$ python -q
>>> import numpy as np
>>> from numpy import linalg as LA
>>> np.set_printoptions(suppress=True, linewidth=200)
>>> tidy = lambda a: np.round(a, 3) + 0
>>> W0 = np.load("a.npy")
>>> W0
array([[6., 2., 4., 2., 0., 2., 0., 2.],
       [2., 3., 2., 1., 0., 1., 0., 1.],
       [4., 2., 6., 2., 0., 2., 0., 2.],
       [2., 1., 2., 3., 0., 1., 0., 1.],
       [0., 0., 0., 0., 2., 0., 0., 0.],
       [2., 1., 2., 1., 0., 3., 0., 1.],
       [0., 0., 0., 0., 0., 0., 2., 0.],
       [2., 1., 2., 1., 0., 1., 0., 3.]])
>>> (W0 != 0).astype(int)
array([[1, 1, 1, 1, 0, 1, 0, 1],
       [1, 1, 1, 1, 0, 1, 0, 1],
       [1, 1, 1, 1, 0, 1, 0, 1],
       [1, 1, 1, 1, 0, 1, 0, 1],
       [0, 0, 0, 0, 1, 0, 0, 0],
       [1, 1, 1, 1, 0, 1, 0, 1],
       [0, 0, 0, 0, 0, 0, 1, 0],
       [1, 1, 1, 1, 0, 1, 0, 1]])
>>> (LA.matrix_power((W0 != 0) + (W0.T != 0) + np.eye(8), 8) > 0).astype(int)
array([[1, 1, 1, 1, 0, 1, 0, 1],
       [1, 1, 1, 1, 0, 1, 0, 1],
       [1, 1, 1, 1, 0, 1, 0, 1],
       [1, 1, 1, 1, 0, 1, 0, 1],
       [0, 0, 0, 0, 1, 0, 0, 0],
       [1, 1, 1, 1, 0, 1, 0, 1],
       [0, 0, 0, 0, 0, 0, 1, 0],
       [1, 1, 1, 1, 0, 1, 0, 1]])
>>> np.flatnonzero(LA.matrix_power((W0 != 0) + (W0.T != 0) + np.eye(8), 8)[6])
array([6])
>>> rng = np.random.default_rng(91867)
>>> labels = rng.permutation(8)
>>> labels
array([6, 2, 3, 4, 1, 5, 0, 7])
>>> A2 = W0[labels][:, labels]
>>> print(tidy(LA.det(A2)), tidy(LA.det(W0[labels])))
1792.0 1792.0
>>> np.diag(A2)
array([2., 6., 3., 2., 3., 3., 6., 3.])
>>> np.allclose(A2, W0)
False
>>> tidy(np.sort(np.abs(LA.eigvals(A2))))
array([ 2.,  2.,  2.,  2.,  2.,  2.,  2., 14.])
>>> feats = rng.normal(size=(27, 10))
>>> feats = 10 * feats / LA.norm(feats, axis=1, keepdims=True)
>>> tidy(feats)
array([[ 2.896, -2.153, -3.789, -6.665,  4.012, -0.772, -2.168,  0.377, -2.52 , -0.571],
       [ 5.001, -1.238,  1.999,  6.204,  1.573,  1.142,  4.134, -1.92 , -1.901,  1.67 ],
       [ 2.935,  1.971, -1.609,  0.054,  0.441,  3.728,  0.15 ,  0.718,  4.893, -6.807],
       [-4.508,  1.543,  0.833, -1.081, -4.611,  2.8  ,  4.608, -2.51 , -0.537, -4.303],
       [ 1.236,  5.789,  0.162, -0.156,  5.468, -2.466,  0.579, -2.505, -2.706,  3.872],
       [ 0.102,  4.027,  0.358,  4.14 , -0.127,  3.821,  2.612, -4.283, -0.599,  5.135],
       [ 1.702,  1.151,  1.55 , -6.704, -0.912,  1.201,  5.327, -1.476, -3.647, -1.519],
       [-0.94 ,  4.982,  1.533, -4.783, -4.631,  1.162, -1.989,  1.359,  3.492,  2.877],
       [-0.691,  2.516,  3.658, -6.231,  2.148,  0.38 ,  4.024, -2.092,  3.5  ,  1.849],
       [-0.562, -1.27 , -0.235,  3.051, -7.667,  1.18 , -2.728,  3.039,  2.759, -2.06 ],
       [-0.803,  1.354,  1.968,  3.845, -4.752, -2.359,  1.644,  1.232,  4.318, -5.278],
       [-5.283, -4.736, -1.876, -1.348, -1.907, -3.238,  2.663, -0.616, -2.27 , -4.192],
       [-5.855,  1.689, -2.769, -3.421, -2.04 ,  5.385, -0.275,  1.191,  2.613, -1.416],
       [ 1.258, -2.674, -2.025,  6.934,  1.027, -2.694, -4.961, -0.81 ,  0.94 ,  2.151],
       [ 0.392, -0.401, -3.273,  0.509, -6.18 ,  0.964, -2.562,  1.174, -4.08 ,  5.   ],
       [ 1.059, -2.281, -1.043,  0.204, -3.013, -2.366, -2.382, -1.782, -8.115, -1.781],
       [ 4.596,  4.178, -0.749, -2.177, -2.577,  3.058, -4.341,  0.648,  4.132, -1.945],
       [ 6.048,  1.46 ,  0.255,  2.367, -1.405, -3.5  ,  5.642, -2.417, -0.759,  1.777],
       [-1.778, -0.002,  2.816,  3.319,  4.837, -4.404,  2.248,  1.604,  2.39 , -4.665],
       [ 2.492,  4.553, -2.048,  2.363, -0.847, -0.872,  2.646, -2.276, -0.829,  6.995],
       [ 2.804,  0.42 ,  2.382,  0.553, -0.967, -3.563,  4.308,  2.083,  2.091, -6.714],
       [ 1.501,  6.176,  2.276, -0.455, -4.541, -1.688, -1.853, -5.139,  0.455, -0.834],
       [-0.016, -4.413, -5.193, -2.016,  4.756, -1.885,  0.037,  4.352, -2.09 , -0.114],
       [ 1.996, -0.259, -3.287,  3.019, -2.767,  2.494, -0.059, -2.511, -6.406,  3.85 ],
       [ 2.854,  0.81 ,  0.604,  0.411, -5.498,  2.268, -5.36 , -4.526, -2.397, -0.578],
       [ 4.013,  2.926, -2.118,  1.843,  2.705,  1.625, -3.386,  0.228,  0.685,  6.746],
       [ 1.686,  2.125,  6.376, -0.963,  1.647,  0.527, -0.321,  1.933, -5.971, -2.929]])
>>> d = LA.norm(feats[:, None] - feats[None], axis=-1)
>>> print(np.flatnonzero(d[13] < d.mean() / 2))
[13]
